>>> import numpy as np
>>> np.set_printoptions(precision=2, suppress=True, linewidth=200)
>>> def rd(a):
...     return np.round(a, 2) + 0
... 
>>> W0 = np.load("data.npy")
>>> W0
array([[ 0.,  0.,  0., -1.,  2.,  2., -3.,  3.,  2.],
       [ 0.,  0.,  0., -3., -1., -3.,  0.,  1.,  3.],
       [ 0.,  0.,  0.,  0.,  3.,  1., -2., -1., -3.],
       [-1., -3.,  0.,  0.,  0.,  0.,  0.,  0.,  0.],
       [ 2., -1.,  3.,  0.,  0.,  0.,  0.,  0.,  0.],
       [ 2., -3.,  1.,  0.,  0.,  0.,  0.,  0.,  0.],
       [-3.,  0., -2.,  0.,  0.,  0.,  0.,  0.,  0.],
       [ 3.,  1., -1.,  0.,  0.,  0.,  0.,  0.,  0.],
       [ 2.,  3., -3.,  0.,  0.,  0.,  0.,  0.,  0.]])
>>> rank = np.linalg.matrix_rank(W0)
>>> rank
np.int64(6)
>>> N = np.linalg.svd(W0)[2][rank:].T
>>> np.linalg.matrix_rank(W0.T @ W0), np.linalg.matrix_rank(W0 @ W0.T)
(np.int64(6), np.int64(6))
>>> N.shape
(9, 3)
>>> w1 = np.array([[6, 0],
...     [4, 0],
...     [0, 0],
...     [9, 5],
...     [9, 7],
...     [0, 5],
...     [0, 0],
...     [1, 9],
...     [6, 2]])
>>> coef = np.array([-9, 1])
>>> hid = np.maximum(W0 @ w1 + coef, 0)
>>> rd((hid > 0).mean(axis=0))
array([0.33, 0.89])
>>> (hid > 0).astype(int)
array([[1, 1],
       [0, 0],
       [0, 1],
       [0, 1],
       [0, 1],
       [0, 1],
       [0, 1],
       [1, 1],
       [1, 1]])
>>> np.linalg.matrix_rank(hid)
np.int64(2)
>>> C = np.array([[2, 0, -1], [-1, 1, -1]])
>>> (hid @ C).round(6).argmax(axis=1)
array([1, 0, 1, 1, 1, 1, 1, 0, 0])
>>> hid @ C
array([[-21.,  51., -66.],
       [  0.,   0.,   0.],
       [-12.,  12., -12.],
       [ -1.,   1.,  -1.],
       [ -1.,   1.,  -1.],
       [ -1.,   1.,  -1.],
       [ -1.,   1.,  -1.],
       [ 25.,   1., -14.],
       [ 29.,   1., -16.]])
>>> np.linalg.cond(W0) > 100
np.True_
>>> rd(np.linalg.norm(W0, 2) / np.linalg.norm(W0))
np.float64(0.5)
>>> [round(float(x), 2) for x in np.linalg.svd(W0, compute_uv=False)[:3]]
[6.53, 6.53, 5.73]
>>> vals, evecs = np.linalg.eigh(W0)
>>> np.unique(vals.round(6) + 0, return_counts=True)[1]
array([1, 1, 1, 3, 1, 1, 1])
>>> rd(evecs.T @ evecs)
array([[1., 0., 0., 0., 0., 0., 0., 0., 0.],
       [0., 1., 0., 0., 0., 0., 0., 0., 0.],
       [0., 0., 1., 0., 0., 0., 0., 0., 0.],
       [0., 0., 0., 1., 0., 0., 0., 0., 0.],
       [0., 0., 0., 0., 1., 0., 0., 0., 0.],
       [0., 0., 0., 0., 0., 1., 0., 0., 0.],
       [0., 0., 0., 0., 0., 0., 1., 0., 0.],
       [0., 0., 0., 0., 0., 0., 0., 1., 0.],
       [0., 0., 0., 0., 0., 0., 0., 0., 1.]])
>>> rd(vals)
array([-6.53, -5.73, -2.91,  0.  ,  0.  ,  0.  ,  2.91,  5.73,  6.53])
>>> np.abs(evecs[:, -1]).round(6).argmax()
np.int64(1)
>>> rd(np.linalg.svd(W0, compute_uv=False))
array([6.53, 6.53, 5.73, 5.73, 2.91, 2.91, 0.  , 0.  , 0.  ])
>>> rd(evecs @ np.diag(vals) @ evecs.T)
array([[ 0.,  0.,  0., -1.,  2.,  2., -3.,  3.,  2.],
       [ 0.,  0.,  0., -3., -1., -3.,  0.,  1.,  3.],
       [ 0.,  0.,  0.,  0.,  3.,  1., -2., -1., -3.],
       [-1., -3.,  0.,  0.,  0.,  0.,  0.,  0.,  0.],
       [ 2., -1.,  3.,  0.,  0.,  0.,  0.,  0.,  0.],
       [ 2., -3.,  1.,  0.,  0.,  0.,  0.,  0.,  0.],
       [-3.,  0., -2.,  0.,  0.,  0.,  0.,  0.,  0.],
       [ 3.,  1., -1.,  0.,  0.,  0.,  0.,  0.,  0.],
       [ 2.,  3., -3.,  0.,  0.,  0.,  0.,  0.,  0.]])
>>> E = np.load("w.npy")
>>> E
array([[ 1, -2, -3, -2, -6, -1, -2,  1],
       [ 2,  2, -1,  2,  6,  0, -2,  2],
       [ 2, -1,  2,  0,  0,  1,  3,  3],
       [-2,  3, -3,  2,  6,  3, -2, -2],
       [-2,  1,  2,  1,  3, -2,  0,  1],
       [-1,  3,  0, -2, -6,  3,  2,  1],
       [-1, -1, -2, -1, -3,  1,  3, -1]])
>>> t3 = np.stack([E, 2 * E, E[::-1]])
>>> t3.sum(axis=0)
array([[  2,  -7, -11,  -7, -21,  -2,  -3,   2],
       [  5,   9,  -3,   4,  12,   3,  -4,   7],
       [  4,  -2,   8,   1,   3,   1,   9,  10],
       [ -8,  12, -12,   8,  24,  12,  -8,  -8],
       [ -4,   2,   8,   3,   9,  -5,   3,   6],
       [ -1,  11,  -1,  -4, -12,   9,   4,   5],
       [ -2,  -5,  -9,  -5, -15,   2,   7,  -2]])
>>> (t3 @ E.T).shape
(3, 7, 7)
>>> np.linalg.matrix_rank(t3.reshape(3, -1))
np.int64(2)
>>> u, r1 = E[4], E[2]
>>> u @ u
np.int64(24)
>>> u @ r1
np.int64(0)
>>> pr = (u @ r1) / (u @ u) * u
>>> (r1 - pr) @ u
np.float64(0.0)
>>> np.linalg.matrix_rank(np.outer(u, r1))
np.int64(1)
>>> pr
array([-0.,  0.,  0.,  0.,  0., -0.,  0.,  0.])
>>> E.sum(axis=0)
array([-1,  5, -5,  0,  0,  5,  2,  5])
>>> rd(E.mean(axis=0))
array([-0.14,  0.71, -0.71,  0.  ,  0.  ,  0.71,  0.29,  0.71])
>>> np.diff(E, axis=0)
array([[ 1,  4,  2,  4, 12,  1,  0,  1],
       [ 0, -3,  3, -2, -6,  1,  5,  1],
       [-4,  4, -5,  2,  6,  2, -5, -5],
       [ 0, -2,  5, -1, -3, -5,  2,  3],
       [ 1,  2, -2, -3, -9,  5,  2,  0],
       [ 0, -4, -2,  1,  3, -2,  1, -2]])
>>> np.count_nonzero(E)
np.int64(51)
>>> A2 = E / np.sqrt((E ** 2).mean(axis=1, keepdims=True))
>>> np.linalg.matrix_rank(A2) == np.linalg.matrix_rank(E)
np.True_
>>> rd(A2[0])
array([ 0.37, -0.73, -1.1 , -0.73, -2.19, -0.37, -0.73,  0.37])
>>> rd(np.linalg.norm(A2, axis=1))
array([2.83, 2.83, 2.83, 2.83, 2.83, 2.83, 2.83])
>>> theta = np.radians(53)
>>> R = np.eye(8)
>>> R[4, 4] = R[6, 6] = np.cos(theta)
>>> R[4, 6], R[6, 4] = -np.sin(theta), np.sin(theta)
>>> rd(R)
array([[ 1. ,  0. ,  0. ,  0. ,  0. ,  0. ,  0. ,  0. ],
       [ 0. ,  1. ,  0. ,  0. ,  0. ,  0. ,  0. ,  0. ],
       [ 0. ,  0. ,  1. ,  0. ,  0. ,  0. ,  0. ,  0. ],
       [ 0. ,  0. ,  0. ,  1. ,  0. ,  0. ,  0. ,  0. ],
       [ 0. ,  0. ,  0. ,  0. ,  0.6,  0. , -0.8,  0. ],
       [ 0. ,  0. ,  0. ,  0. ,  0. ,  1. ,  0. ,  0. ],
       [ 0. ,  0. ,  0. ,  0. ,  0.8,  0. ,  0.6,  0. ],
       [ 0. ,  0. ,  0. ,  0. ,  0. ,  0. ,  0. ,  1. ]])
>>> A2 = E @ R.T
>>> np.allclose(np.linalg.norm(E, axis=1), np.linalg.norm(A2, axis=1))
True
>>> rd(A2)
array([[ 1.  , -2.  , -3.  , -2.  , -2.01, -1.  , -6.  ,  1.  ],
       [ 2.  ,  2.  , -1.  ,  2.  ,  5.21,  0.  ,  3.59,  2.  ],
       [ 2.  , -1.  ,  2.  ,  0.  , -2.4 ,  1.  ,  1.81,  3.  ],
       [-2.  ,  3.  , -3.  ,  2.  ,  5.21,  3.  ,  3.59, -2.  ],
       [-2.  ,  1.  ,  2.  ,  1.  ,  1.81, -2.  ,  2.4 ,  1.  ],
       [-1.  ,  3.  ,  0.  , -2.  , -5.21,  3.  , -3.59,  1.  ],
       [-1.  , -1.  , -2.  , -1.  , -4.2 ,  1.  , -0.59, -1.  ]])
>>> rd(np.linalg.det(R)), rd(np.trace(R))
(np.float64(1.0), np.float64(7.2))
>>> rd(np.linalg.svd(E, compute_uv=False)), rd(np.linalg.svd(A2, compute_uv=False))
(array([13.95,  7.47,  6.53,  4.95,  3.95,  2.17,  1.06]), array([13.95,  7.47,  6.53,  4.95,  3.95,  2.17,  1.06]))
>>> np.allclose(E @ E.T, A2 @ A2.T)
True
>>> F = np.load("run18.npy")
>>> F
array([[9., 1., 6., 0., 5., 2., 3.],
       [5., 6., 3., 6., 6., 5., 0.],
       [9., 0., 8., 6., 4., 3., 3.],
       [6., 6., 4., 6., 3., 1., 2.],
       [9., 3., 8., 6., 5., 0., 2.],
       [0., 0., 0., 0., 0., 2., 2.],
       [0., 0., 0., 0., 0., 5., 2.]])
>>> rd(np.linalg.matrix_power(F, 2))
array([[185.,  30., 145.,  72., 100.,  60.,  65.],
       [192.,  95., 144., 126., 121.,  65.,  58.],
       [225.,  57., 174., 108., 115.,  69.,  83.],
       [183.,  87., 134., 114., 115.,  72.,  54.],
       [249.,  78., 191., 132., 138.,  73.,  77.],
       [  0.,   0.,   0.,   0.,   0.,  14.,   8.],
       [  0.,   0.,   0.,   0.,   0.,  20.,  14.]])
>>> np.trace(F)
np.float64(38.0)
>>> F @ F
array([[185.,  30., 145.,  72., 100.,  60.,  65.],
       [192.,  95., 144., 126., 121.,  65.,  58.],
       [225.,  57., 174., 108., 115.,  69.,  83.],
       [183.,  87., 134., 114., 115.,  72.,  54.],
       [249.,  78., 191., 132., 138.,  73.,  77.],
       [  0.,   0.,   0.,   0.,   0.,  14.,   8.],
       [  0.,   0.,   0.,   0.,   0.,  20.,  14.]])
>>> np.allclose(F @ F.T, F.T @ F)
False
>>> rd(np.linalg.det(F))
np.float64(7308.0)
>>> (F - F.T) / 2
array([[ 0. , -2. , -1.5, -3. , -2. ,  1. ,  1.5],
       [ 2. ,  0. ,  1.5,  0. ,  1.5,  2.5,  0. ],
       [ 1.5, -1.5,  0. ,  1. , -2. ,  1.5,  1.5],
       [ 3. ,  0. , -1. ,  0. , -1.5,  0.5,  1. ],
       [ 2. , -1.5,  2. ,  1.5,  0. ,  0. ,  1. ],
       [-1. , -2.5, -1.5, -0.5,  0. ,  0. , -1.5],
       [-1.5,  0. , -1.5, -1. , -1. ,  1.5,  0. ]])
>>> u = np.array([5, 5, -9, -1, 5, -9, -2])
>>> A2 = F + np.outer(u, np.eye(7)[0])
>>> np.linalg.matrix_rank(np.linalg.inv(A2) - np.linalg.inv(F), tol=1e-8)
np.int64(1)
>>> np.linalg.matrix_rank(A2 - F)
np.int64(1)
>>> A2
array([[14.,  1.,  6.,  0.,  5.,  2.,  3.],
       [10.,  6.,  3.,  6.,  6.,  5.,  0.],
       [ 0.,  0.,  8.,  6.,  4.,  3.,  3.],
       [ 5.,  6.,  4.,  6.,  3.,  1.,  2.],
       [14.,  3.,  8.,  6.,  5.,  0.,  2.],
       [-9.,  0.,  0.,  0.,  0.,  2.,  2.],
       [-2.,  0.,  0.,  0.,  0.,  5.,  2.]])
>>> m1 = np.load("test7.npy")
>>> rd(m1)
array([[  5.14,  -5.89,  -3.95,   4.53,   9.11,  -4.34],
       [  1.91,   7.24,   2.97,  -1.54,  -3.27,   6.96],
       [  4.56,   3.01,  -3.37,   8.32,  -1.21,  -4.23],
       [  0.79,   5.79,   4.92,  -5.27,  -6.  ,   6.25],
       [  0.9 ,   2.32,  -1.52,  -6.36,   2.78,   5.85],
       [  5.57,   1.77,   1.54,   8.37,   0.99,  -0.88],
       [  3.27,  -1.06,  -1.82,   0.37,   4.22,   0.18],
       [  3.33,  -3.06,   1.59,  -0.14,   1.36,  -1.77],
       [  2.21,   8.22,   3.82,  -1.79,  -0.72,  10.55],
       [  4.59,  -3.01,   1.01,   3.11,   4.23,  -1.36],
       [  4.5 ,  -2.89,  -3.58,   4.68,   4.61,  -4.46],
       [  4.81,  -5.77,  -6.5 ,   4.33,   9.74,  -5.2 ],
       [  0.86,  -3.97,  -4.4 ,  -6.85,   3.83,  -1.47],
       [ -2.16,   4.09, -12.79, -10.98,   2.36,   2.59],
       [ -1.22,   4.92, -11.83,  -7.19,   0.02,   0.55],
       [  2.72,   1.62,   5.66,  -1.04,  -3.45,   2.36],
       [  2.92,  -4.13,  -0.13,  -2.29,   4.65,  -0.47]])
>>> # looks like rank 5
>>> A2 = m1 / np.sqrt((m1 ** 2).mean(axis=1, keepdims=True))
>>> np.linalg.matrix_rank(m1 - m1.mean(axis=1, keepdims=True))
np.int64(5)
>>> np.linalg.matrix_rank(A2) == np.linalg.matrix_rank(m1)
np.True_
>>> rd(np.linalg.norm(A2, axis=1))
array([2.45, 2.45, 2.45, 2.45, 2.45, 2.45, 2.45, 2.45, 2.45, 2.45, 2.45, 2.45, 2.45, 2.45, 2.45, 2.45, 2.45])
>>> A2 = np.linalg.inv(F)
>>> np.allclose(A2, F.T)
False
>>> rd(np.linalg.det(F) * A2)
array([[ 1620.,   -72.,  2988.,  2520., -5436., -1872., -2124.],
       [  -36.,  -648., -2340.,   756.,  2232., -2232.,  2808.],
       [-1296., -1404., -3852., -2016.,  7272., -3618.,  6084.],
       [ -774.,   684.,  2064.,   420., -1950.,  2153., -2558.],
       [  108.,  1944.,  -288., -2268.,   612.,  5478., -3552.],
       [    0.,     0.,     0.,     0.,     0., -2436.,  2436.],
       [    0.,     0.,     0.,     0.,     0.,  6090., -2436.]])
>>> rd(np.linalg.det(F) * np.linalg.det(A2))
np.float64(1.0)
>>> rd(np.linalg.cond(F))
np.float64(57.69)
